% python3 -q
>>> import numpy as np
>>> np.set_printoptions(precision=1, suppress=True, linewidth=100, legacy="1.25")
>>> J = np.load("run18.npy")
>>> J
array([[ 77, -93,  31, -15,  12],
       [-93, 146, -68,  52, -47],
       [ 31, -68,  74, -74,  47],
       [-15,  52, -74,  78, -49],
       [ 12, -47,  47, -49,  38]])
>>> w, evecs = np.linalg.eigh(J)
>>> np.round(evecs.T @ J @ evecs, 1) + 0
array([[  0. ,   0. ,   0. ,   0. ,   0. ],
       [  0. ,   0. ,   0. ,   0. ,   0. ],
       [  0. ,   0. ,  12.6,   0. ,   0. ],
       [  0. ,   0. ,   0. , 102.3,   0. ],
       [  0. ,   0. ,   0. ,   0. , 298. ]])
>>> evecs @ np.diag(w) @ evecs.T
array([[ 77., -93.,  31., -15.,  12.],
       [-93., 146., -68.,  52., -47.],
       [ 31., -68.,  74., -74.,  47.],
       [-15.,  52., -74.,  78., -49.],
       [ 12., -47.,  47., -49.,  38.]])
>>> np.round(np.linalg.svd(J, compute_uv=False), 1) + 0
array([298. , 102.3,  12.6,   0. ,   0. ])
>>> w.sum(), np.trace(J)
(413.0, 413)
>>> np.unique(w.round(6) + 0, return_counts=True)[1]
array([2, 1, 1, 1])
>>> print(np.abs(evecs[:, -1]).round(6).argmax())
1
>>> rk = np.linalg.matrix_rank(J)
>>> print(rk)
3
>>> ns = np.linalg.svd(J)[2][rk:].T
>>> np.round(J @ ns, 1) + 0
array([[0., 0.],
       [0., 0.],
       [0., 0.],
       [0., 0.],
       [0., 0.]])
>>> print([int(np.linalg.matrix_rank(J[:i])) for i in range(1, len(J) + 1)])
[1, 2, 3, 3, 3]
>>> [int(np.linalg.matrix_rank(np.delete(J, i, axis=0))) for i in range(5)]
[3, 3, 3, 3, 3]
>>> ns.shape
(5, 2)
>>> np.linalg.matrix_rank(J.T @ J), np.linalg.matrix_rank(J @ J.T)
(3, 3)
